$ python -q
>>> import numpy as np
>>> from numpy import linalg as LA
>>> np.set_printoptions(suppress=True, linewidth=140)
>>> E = np.load("w.npy")
>>> print(E)
[[ 9 23  6  5]
 [23 59 15 11]
 [ 6 15  5  6]
 [ 5 11  6 17]]
>>> Uu, sv, vt = LA.svd(E)
>>> print(np.argmax(sv[:-1] / (sv[1:] + 1e-6)) + 1)
3
>>> Y = Uu[:, :3] @ np.diag(sv[:3]) @ vt[:3]
>>> print(round(np.abs(E - Y).max(), 1))
0.0
>>> print(Y.round(1))
[[ 9. 23.  6.  5.]
 [23. 59. 15. 11.]
 [ 6. 15.  5.  6.]
 [ 5. 11.  6. 17.]]
>>> print(LA.matrix_rank(Y))
3
>>> print(LA.matrix_rank(E, rtol=0.05))
2
>>> print(np.round(LA.norm(E - Y) / LA.norm(E), 1))
0.0
>>> M = np.loadtxt("data.csv", delimiter=",")
>>> print(M)
[[  4.  -4.  -5.   9.  -1.   5. -27.  -3.   9.  -7.   5.]
 [ -9.   9.  -6.  -4.   5.   2.  12.   9.   0.   9.   1.]
 [ -7.  -5.  -4.  -6.   1.   7.  18.   2.   1.   7.   3.]
 [ -8.  -7.   5.   5.  -3.  -6. -15.  -3.  -4.   2.  -4.]
 [  3.  -5.   0.  -2.   8.   1.   6.   0.   3.  -3.  -1.]
 [ -2.  -7.  -7.  -9.  -7.   8.  27.   3.  -3.  -3.  -6.]
 [ -6.  -4.   5.   7.  -8.   7. -21.  -9.  -1.   0.   3.]
 [  3.  -9.  -4.   0.  -7.   0.   0.  -5.   1.  -1.  -4.]
 [  5.  -1.   0.  -3.  -9.   5.   9.  -1.   0.   8.  -3.]
 [ -5.  -7.  -6.  -1.   9.   1.   3.   0.   3.  -4.   8.]
 [  6.   9.   6.   3.  -6.  -8.  -9.   5.  -4.   8.  -9.]
 [  3.  -2.  -4.   5.   3.  -7. -15.  -6.  -7.   1.   2.]
 [  0.  -3.  -5.   1.  -6.  -6.  -3.  -6.   1.  -9.  -8.]]
>>> G = E.T @ E
>>> print(np.round(LA.svd(E, compute_uv=False) ** 2, 1) + 0)
[5604.4  215.4    0.2    0. ]
>>> print(np.round(LA.eigvalsh(G)[::-1], 1) + 0)
[5604.4  215.4    0.2    0. ]
>>> t = np.radians(135)
>>> R = np.eye(11)
>>> R[0, 0] = R[9, 9] = np.cos(t)
>>> R[0, 9], R[9, 0] = -np.sin(t), np.sin(t)
>>> print(R.round(1))
[[-0.7  0.   0.   0.   0.   0.   0.   0.   0.  -0.7  0. ]
 [ 0.   1.   0.   0.   0.   0.   0.   0.   0.   0.   0. ]
 [ 0.   0.   1.   0.   0.   0.   0.   0.   0.   0.   0. ]
 [ 0.   0.   0.   1.   0.   0.   0.   0.   0.   0.   0. ]
 [ 0.   0.   0.   0.   1.   0.   0.   0.   0.   0.   0. ]
 [ 0.   0.   0.   0.   0.   1.   0.   0.   0.   0.   0. ]
 [ 0.   0.   0.   0.   0.   0.   1.   0.   0.   0.   0. ]
 [ 0.   0.   0.   0.   0.   0.   0.   1.   0.   0.   0. ]
 [ 0.   0.   0.   0.   0.   0.   0.   0.   1.   0.   0. ]
 [ 0.7  0.   0.   0.   0.   0.   0.   0.   0.  -0.7  0. ]
 [ 0.   0.   0.   0.   0.   0.   0.   0.   0.   0.   1. ]]
>>> Y = M @ R.T
>>> print(round(LA.det(R), 1), round(np.trace(R), 1))
1.0 7.6
>>> print(Y.round(1) + 0)
[[  2.1  -4.   -5.    9.   -1.    5.  -27.   -3.    9.    7.8   5. ]
 [  0.    9.   -6.   -4.    5.    2.   12.    9.    0.  -12.7   1. ]
 [  0.   -5.   -4.   -6.    1.    7.   18.    2.    1.   -9.9   3. ]
 [  4.2  -7.    5.    5.   -3.   -6.  -15.   -3.   -4.   -7.1  -4. ]
 [  0.   -5.    0.   -2.    8.    1.    6.    0.    3.    4.2  -1. ]
 [  3.5  -7.   -7.   -9.   -7.    8.   27.    3.   -3.    0.7  -6. ]
 [  4.2  -4.    5.    7.   -8.    7.  -21.   -9.   -1.   -4.2   3. ]
 [ -1.4  -9.   -4.    0.   -7.    0.    0.   -5.    1.    2.8  -4. ]
 [ -9.2  -1.    0.   -3.   -9.    5.    9.   -1.    0.   -2.1  -3. ]
 [  6.4  -7.   -6.   -1.    9.    1.    3.    0.    3.   -0.7   8. ]
 [ -9.9   9.    6.    3.   -6.   -8.   -9.    5.   -4.   -1.4  -9. ]
 [ -2.8  -2.   -4.    5.    3.   -7.  -15.   -6.   -7.    1.4   2. ]
 [  6.4  -3.   -5.    1.   -6.   -6.   -3.   -6.    1.    6.4  -8. ]]
>>> print(np.round(np.abs(Y - M).max(axis=0), 1))
[15.9  0.   0.   0.   0.   0.   0.   0.   0.  21.7  0. ]
>>> Uu, sv, vt = LA.svd(M)
>>> V = vt[:(sv > 1e-8).sum()]
>>> rng = np.random.default_rng(323088)
>>> x = M[11] + 2 * M[5] + rng.integers(2) * np.eye(11)[3]
>>> print(x)
[ -1. -16. -18. -12. -11.   9.  39.   0. -13.  -5. -10.]
>>> print(np.round(np.diag(V.T @ V), 1))
[1.  1.  1.  0.1 1.  1.  0.9 1.  1.  1.  1. ]
>>> print(np.round(LA.norm(x - V.T @ V @ x), 1))
0.9
>>> print(LA.matrix_rank(np.vstack([M, x])))
11
>>> print(np.allclose(V.T @ V @ x, x))
False
>>> print(np.round(V.T @ V, 1) + 0)
[[ 1.   0.   0.   0.   0.   0.   0.   0.   0.   0.   0. ]
 [ 0.   1.   0.   0.   0.   0.   0.   0.   0.   0.   0. ]
 [ 0.   0.   1.   0.   0.   0.   0.   0.   0.   0.   0. ]
 [ 0.   0.   0.   0.1  0.   0.  -0.3  0.   0.   0.   0. ]
 [ 0.   0.   0.   0.   1.   0.   0.   0.   0.   0.   0. ]
 [ 0.   0.   0.   0.   0.   1.   0.   0.   0.   0.   0. ]
 [ 0.   0.   0.  -0.3  0.   0.   0.9  0.   0.   0.   0. ]
 [ 0.   0.   0.   0.   0.   0.   0.   1.   0.   0.   0. ]
 [ 0.   0.   0.   0.   0.   0.   0.   0.   1.   0.   0. ]
 [ 0.   0.   0.   0.   0.   0.   0.   0.   0.   1.   0. ]
 [ 0.   0.   0.   0.   0.   0.   0.   0.   0.   0.   1. ]]
